>>> import numpy as np
>>> np.set_printoptions(precision=3, suppress=True, linewidth=160, sign=" ")
>>> mat = np.loadtxt("w.csv", delimiter=",")
>>> mat
array([[ 0., -3., -2.,  2., -1., -2.,  2., -2., -2., -2.,  3.,  2.,  2., -3., -2.],
       [ 0.,  0.,  2.,  1., -3.,  1.,  1.,  2.,  3.,  1., -3.,  0.,  2.,  0., -2.],
       [ 0.,  0.,  0., -2., -3.,  1., -3.,  3., -2.,  3.,  3., -2.,  0.,  0.,  0.],
       [ 0.,  0.,  0.,  0.,  0., -3.,  3.,  0.,  2., -3.,  1., -3.,  3.,  1.,  0.],
       [ 0.,  0.,  0.,  0.,  0.,  2., -3.,  2., -3.,  3.,  3.,  1., -1.,  0.,  3.],
       [ 0.,  0.,  0.,  0.,  0.,  0.,  0.,  0., -3.,  0., -1., -2., -1.,  3.,  1.],
       [ 0.,  0.,  0.,  0.,  0.,  0.,  0., -3., -3., -3., -2., -1.,  1.,  1.,  2.],
       [ 0.,  0.,  0.,  0.,  0.,  0.,  0.,  0., -3., -3.,  0., -1.,  3.,  3., -3.],
       [ 0.,  0.,  0.,  0.,  0.,  0.,  0.,  0.,  0., -2.,  1., -3., -2.,  3., -1.],
       [ 0.,  0.,  0.,  0.,  0.,  0.,  0.,  0.,  0.,  0.,  0., -1.,  0.,  2., -3.],
       [ 0.,  0.,  0.,  0.,  0.,  0.,  0.,  0.,  0.,  0.,  0.,  2.,  1.,  0., -3.],
       [ 0.,  0.,  0.,  0.,  0.,  0.,  0.,  0.,  0.,  0.,  0.,  0., -2., -3.,  2.],
       [ 0.,  0.,  0.,  0.,  0.,  0.,  0.,  0.,  0.,  0.,  0.,  0.,  0.,  0., -3.],
       [ 0.,  0.,  0.,  0.,  0.,  0.,  0.,  0.,  0.,  0.,  0.,  0.,  0.,  0., -1.],
       [ 0.,  0.,  0.,  0.,  0.,  0.,  0.,  0.,  0.,  0.,  0.,  0.,  0.,  0.,  0.]])
>>> rk = np.linalg.matrix_rank(mat)
>>> rk
np.int64(13)
>>> null = np.linalg.svd(mat)[2][rk:].T
>>> [int(np.linalg.matrix_rank(np.delete(mat, i, axis=0))) for i in range(15)]
[12, 12, 12, 12, 12, 12, 12, 12, 12, 12, 12, 12, 13, 13, 13]
>>> Uu, sv, Vt = np.linalg.svd(mat)
>>> np.argmax(sv[:-1] / (sv[1:] + 1e-6)) + 1
np.int64(13)
>>> M2 = Uu[:, :13] @ np.diag(sv[:13]) @ Vt[:13]
>>> np.linalg.matrix_rank(M2)
np.int64(13)
>>> np.linalg.matrix_rank(mat, rtol=0.05)
np.int64(11)
>>> round(float(np.linalg.norm(mat - M2) / np.linalg.norm(mat)), 3)
0.0
>>> round(float(np.linalg.norm(mat - M2, 2)), 3), round(float(sv[13]), 3)
(0.0, 0.0)
>>> E = np.load("out5.npy")
>>> E
array([[ 1.1  , -0.9  ,  1.3  ,  0.5  , -0.7  , -0.8  , -3.   , -0.7  , -0.2  ,  0.9  ,  1.1  , -0.3  ,  0.8  , -1.1  ],
       [-0.7  , -1.   ,  1.7  , -1.8  , -1.9  ,  0.3  ,  1.7  , -0.1  ,  1.5  , -0.7  , -0.6  , -1.   , -1.4  ,  2.1  ],
       [ 0.2  ,  0.8  , -0.1  , -1.3  ,  1.4  ,  1.5  ,  0.7  ,  0.4  , -0.6  ,  0.1  , -1.   ,  0.   , -0.3  , -1.5  ],
       [-0.838, -0.893,  1.713, -1.889, -1.886,  0.33 ,  1.724, -0.085,  1.519, -0.694, -0.579, -0.972, -1.436,  2.135],
       [ 0.7  , -1.2  , -0.2  , -0.5  ,  0.2  , -2.2  , -0.9  , -0.9  ,  0.6  ,  2.3  ,  0.8  ,  1.2  ,  0.6  , -0.7  ],
       [-0.8  , -2.7  , -0.2  , -1.8  , -1.6  , -1.1  ,  0.2  ,  1.   , -1.2  ,  0.1  , -0.9  , -0.1  , -1.3  ,  0.5  ],
       [ 1.2  ,  0.   ,  1.3  , -0.2  ,  0.3  , -0.6  ,  0.   ,  0.5  , -1.5  ,  1.7  , -0.1  , -0.2  , -0.2  ,  2.2  ]])
>>> np.linalg.cond(E) > 100
np.False_
>>> np.argsort(-np.linalg.norm(E, axis=0).round(6), kind="stable")[:3]
array([ 13,   6,   4])
>>> M2 = np.array([[0, 0],
...     [3, 2],
...     [0, 2],
...     [3, 3],
...     [0, 0],
...     [1, 2],
...     [0, 2],
...     [2, 1],
...     [1, 3],
...     [2, 1],
...     [2, 1],
...     [3, 2],
...     [0, 2],
...     [0, 0]])
>>> M2.T @ E.T
array([[ -0.5  , -12.4  ,  -1.6  , -12.129,   1.3  , -15.7  ,   0.9  ],
       [ -3.6  ,  -1.7  ,  -1.   ,  -1.536,  -2.9  , -19.2  ,  -2.4  ]])
>>> np.linalg.matrix_rank(np.vstack([E, M2.T]))
np.int64(9)
>>> np.einsum("ij,ij->i", E, E)
array([ 18.58 ,  24.69 ,  10.95 ,  25.337,  17.3  ,  20.23 ,  13.94 ])
>>> E @ M2
array([[ -0.5  ,  -3.6  ],
       [-12.4  ,  -1.7  ],
       [ -1.6  ,  -1.   ],
       [-12.129,  -1.536],
       [  1.3  ,  -2.9  ],
       [-15.7  , -19.2  ],
       [  0.9  ,  -2.4  ]])
>>> np.vstack([E, M2.T]).shape
(9, 14)
>>> np.einsum("ik,kj->ji", E, M2)
array([[ -0.5  , -12.4  ,  -1.6  , -12.129,   1.3  , -15.7  ,   0.9  ],
       [ -3.6  ,  -1.7  ,  -1.   ,  -1.536,  -2.9  , -19.2  ,  -2.4  ]])
>>> np.round(np.linalg.norm(E, "nuc"), 3)
np.float64(25.829)
>>> round(float(np.linalg.norm(E, 1)), 3), round(np.linalg.norm(E, np.inf), 3)
(10.235, np.float64(16.693))
>>> round(float(np.linalg.norm(E, 2)), 3)
7.832
>>> np.linalg.norm(E, axis=1).argmax()
np.int64(3)
>>> np.linalg.norm(E, axis=1)
array([ 4.31 ,  4.969,  3.309,  5.034,  4.159,  4.498,  3.734])
>>> round(np.linalg.norm(E[1] - E[3]), 3)
np.float64(0.211)
>>> round(np.linalg.norm(E[1], 1), 3), np.round(np.linalg.norm(E[1], np.inf), 3)
(np.float64(16.5), np.float64(2.1))
>>> np.round(np.linalg.norm(E) ** 2 / np.linalg.norm(E, 2) ** 2, 3)
np.float64(2.136)
>>> x0 = np.array([2, 3, -2, -4, 2, 2, -2, 4, -2, 3, 3, -3, 4, 0])
>>> np.linalg.norm(E @ x0) <= np.linalg.norm(E, 2) * np.linalg.norm(x0) + 1e-9
np.True_
>>> (E * x0).sum(axis=1)
array([  5.6 , -17.1 ,  11.5 , -16.81,   1.3 ,  -8.8 ,   9.6 ])
>>> (E @ x0).argmax()
np.int64(2)
>>> np.einsum("ij,j->i", E, x0)
array([  5.6 , -17.1 ,  11.5 , -16.81,   1.3 ,  -8.8 ,   9.6 ])
>>> E @ (2 * x0)
array([ 11.2 , -34.2 ,  23.  , -33.62,   2.6 , -17.6 ,  19.2 ])
>>> np.sign((E @ x0).round(6))
array([ 1., -1.,  1., -1.,  1., -1.,  1.])
>>> def softmax(z):
...     e = np.exp(z - z.max(axis=-1, keepdims=True))
...     return e / e.sum(axis=-1, keepdims=True)
... 
>>> softmax(E).sum(axis=1)
array([ 1.,  1.,  1.,  1.,  1.,  1.,  1.])
>>> np.round(softmax(10 * E[5]), 3) + 0
array([ 0.   ,  0.   ,  0.   ,  0.   ,  0.   ,  0.   ,  0.   ,  0.993,  0.   ,  0.   ,  0.   ,  0.   ,  0.   ,  0.007])
>>> att = E @ E.T / np.sqrt(14)
>>> softmax(att).round(6).argmax(axis=1)
array([ 0,  3,  2,  3,  4,  5,  6])
>>> W0 = np.load("block6.npy")
>>> W0
array([[ 7.671, -1.3  , -2.588],
       [12.892,  7.353,  7.812],
       [ 7.621, -9.001, -9.217],
       [ 7.537,  0.601, -1.035],
       [ 9.73 ,  2.724,  2.038],
       [15.091,  0.993,  3.617],
       [12.629,  0.9  ,  2.131],
       [16.181,  8.068, 10.305],
       [ 4.187, -2.536, -5.638],
       [10.389,  6.706,  5.827],
       [ 8.565,  5.971,  4.155],
       [ 8.768,  4.876,  3.333],
       [ 4.903, -0.603, -3.572],
       [11.992, -2.142, -0.841],
       [ 4.213, -2.68 , -5.747],
       [ 4.64 , -0.44 , -3.583],
       [ 8.412, -0.835, -1.766],
       [ 4.976,  0.829, -2.303],
       [ 6.375, -1.606, -3.591],
       [13.363,  2.764,  4.148]])
>>> Xs = (W0 - W0.mean(axis=0)) / W0.std(axis=0)
>>> Xs.std(axis=0)
array([ 1.,  1.,  1.])
>>> beta = np.linalg.lstsq(np.delete(Xs, 2, axis=1), Xs[:, 2])[0]
>>> beta
array([ 0.423,  0.71 ])
>>> np.abs(beta).argmax()
np.int64(1)
>>> z = W0[:, 0] > np.median(W0[:, 0])
>>> u = W0[z].mean(axis=0) - W0[~z].mean(axis=0)
>>> z.astype(int)
array([ 0,  1,  0,  0,  1,  1,  1,  1,  0,  1,  1,  1,  0,  1,  0,  0,  0,  0,  0,  1])
>>> u
array([ 5.906,  5.578,  8.156])
>>> (((W0 - W0.mean(axis=0)) @ u > 0) == z).mean()
np.float64(0.95)
>>> ((W0 - W0.mean(axis=0)) @ u > 0).astype(int)
array([ 0,  1,  0,  0,  1,  1,  1,  1,  0,  1,  1,  1,  0,  0,  0,  0,  0,  0,  0,  1])
>>> x0 = np.array([-3, 3, 1])
>>> np.linalg.norm(W0 @ x0) <= np.linalg.norm(W0, 2) * np.linalg.norm(x0) + 1e-9
np.True_
>>> np.sign((W0 @ x0).round(6))
array([-1., -1., -1., -1., -1., -1., -1., -1., -1., -1., -1., -1., -1., -1., -1., -1., -1., -1., -1., -1.])
>>> A = np.load("data.npy")
>>> A
array([[ -2,  -6,  -2,  -7,  -3,  -2,  -3,   0,   0,  -9,  -8,  -1],
       [  0,   0,   0,   0,   0,   0,   0,   0,   0,   0,   0,   0],
       [ -4, -12,  -4, -14,  -6,  -4,  -6,   0,   0, -18, -16,  -2],
       [  2,   6,   2,   7,   3,   2,   3,   0,   0,   9,   8,   1],
       [  4,  12,   4,  14,   6,   4,   6,   0,   0,  18,  16,   2],
       [  0,   0,   0,   0,   0,   0,   0,   0,   0,   0,   0,   0],
       [ -2,  -6,  -2,  -7,  -3,  -2,  -3,   0,   0,  -9,  -8,  -1],
       [  2,   6,   2,   7,   3,   2,   3,   0,   0,   9,   8,   1],
       [  2,   6,   2,   7,   3,   2,   3,   0,   0,   9,   8,   1],
       [ -4, -12,  -4, -14,  -6,  -4,  -6,   0,   0, -18, -16,  -2],
       [ -4, -12,  -4, -14,  -6,  -4,  -6,   0,   0, -18, -16,  -2],
       [  2,   6,   2,   7,   3,   2,   3,   0,   0,   9,   8,   1],
       [  2,   6,   2,   7,   3,   2,   3,   0,   0,   9,   8,   1],
       [  4,  12,   4,  14,   6,   4,   6,   0,   0,  18,  16,   2],
       [ -4, -12,  -4, -14,  -6,  -4,  -6,   0,   0, -18, -16,  -2]])
>>> rk = np.linalg.matrix_rank(A)
>>> rk
np.int64(1)
>>> null = np.linalg.svd(A)[2][rk:].T
>>> null.shape
(12, 11)
>>> [round(float(x), 3) for x in np.linalg.svd(A, compute_uv=False)[:3]]
[89.95, 0.0, 0.0]
>>> np.linalg.matrix_rank(A, rtol=0.1)
np.int64(1)
>>> round(np.linalg.norm(A, 2) / np.linalg.norm(A), 3)
np.float64(1.0)
>>> np.linalg.cond(A) > 100
np.True_
>>> u = np.array([-5, -5])
>>> np.cross(A[5, :3], A[9, :3])
array([ 0,  0,  0])
>>> np.polyval(u, A[5])
array([-5, -5, -5, -5, -5, -5, -5, -5, -5, -5, -5, -5])
>>> np.convolve(A[5], u)
array([ 0,  0,  0,  0,  0,  0,  0,  0,  0,  0,  0,  0,  0])
